>>> import numpy as np
>>> np.set_printoptions(precision=2, suppress=True, linewidth=200, legacy="1.25")
>>> def rd(a):
...     return np.round(a, 2) + 0
... 
>>> m1 = np.load("mat.npy")
>>> m1
array([[-1, -3,  2],
       [ 2, -1, -3],
       [-3,  2, -1]])
>>> x = np.array([0, 2, -2])
>>> rhs = m1 @ x
>>> beta, lr = np.zeros(3), 1 / np.linalg.norm(m1, 2) ** 2
>>> for i in range(20):
...     beta -= lr * m1.T @ (m1 @ beta - rhs)
...     if i % 5 == 0: print(i, round(np.linalg.norm(m1 @ beta - rhs), 2))
... 
0 0.0
5 0.0
10 0.0
15 0.0
>>> rd(np.linalg.cond(m1))
2.18
>>> cov = m1.T @ m1
>>> np.diag(cov)
array([14, 14, 14])
>>> rng = np.random.default_rng(43)
>>> A2 = m1 + rng.integers(-2, 3, (3, 2)) @ rng.integers(-2, 3, (2, 3))
>>> A2
array([[-1, -1,  1],
       [ 2, -5, -1],
       [-3, -2,  1]])
>>> np.linalg.matrix_rank(A2 - m1, tol=1e-8)
1
>>> A2 - m1
array([[ 0,  2, -1],
       [ 0, -4,  2],
       [ 0, -4,  2]])
>>> r0 = np.array([0, 0, -2, 1, 2, -3, 3, 0, -3]) + 0.5
>>> data = np.outer(r0, r0) / (r0 @ r0)
>>> rd(data)
array([[ 0.01,  0.01, -0.02,  0.02,  0.03, -0.03,  0.05,  0.01, -0.03],
       [ 0.01,  0.01, -0.02,  0.02,  0.03, -0.03,  0.05,  0.01, -0.03],
       [-0.02, -0.02,  0.06, -0.06, -0.1 ,  0.1 , -0.14, -0.02,  0.1 ],
       [ 0.02,  0.02, -0.06,  0.06,  0.1 , -0.1 ,  0.14,  0.02, -0.1 ],
       [ 0.03,  0.03, -0.1 ,  0.1 ,  0.17, -0.17,  0.24,  0.03, -0.17],
       [-0.03, -0.03,  0.1 , -0.1 , -0.17,  0.17, -0.24, -0.03,  0.17],
       [ 0.05,  0.05, -0.14,  0.14,  0.24, -0.24,  0.34,  0.05, -0.24],
       [ 0.01,  0.01, -0.02,  0.02,  0.03, -0.03,  0.05,  0.01, -0.03],
       [-0.03, -0.03,  0.1 , -0.1 , -0.17,  0.17, -0.24, -0.03,  0.17]])
>>> # rows 0 and 1 are equal
>>> np.unravel_index(np.abs(data).argmax(), data.shape)
(6, 6)
>>> print(data.shape)
(9, 9)
>>> print(np.linalg.matrix_rank(data))
1
>>> rd(np.abs(data).max())
0.34
>>> rd(data.sum(axis=1))
array([ 0.03,  0.03, -0.1 ,  0.1 ,  0.17, -0.17,  0.24,  0.03, -0.17])
>>> print(rd(np.linalg.norm(data)))
1.0
>>> rd(np.diff(data, axis=0))
array([[ 0.  ,  0.  ,  0.  ,  0.  ,  0.  ,  0.  ,  0.  ,  0.  ,  0.  ],
       [-0.03, -0.03,  0.08, -0.08, -0.14,  0.14, -0.19, -0.03,  0.14],
       [ 0.04,  0.04, -0.12,  0.12,  0.21, -0.21,  0.29,  0.04, -0.21],
       [ 0.01,  0.01, -0.04,  0.04,  0.07, -0.07,  0.1 ,  0.01, -0.07],
       [-0.07, -0.07,  0.21, -0.21, -0.34,  0.34, -0.48, -0.07,  0.34],
       [ 0.08,  0.08, -0.25,  0.25,  0.41, -0.41,  0.58,  0.08, -0.41],
       [-0.04, -0.04,  0.12, -0.12, -0.21,  0.21, -0.29, -0.04,  0.21],
       [-0.04, -0.04,  0.12, -0.12, -0.21,  0.21, -0.29, -0.04,  0.21]])
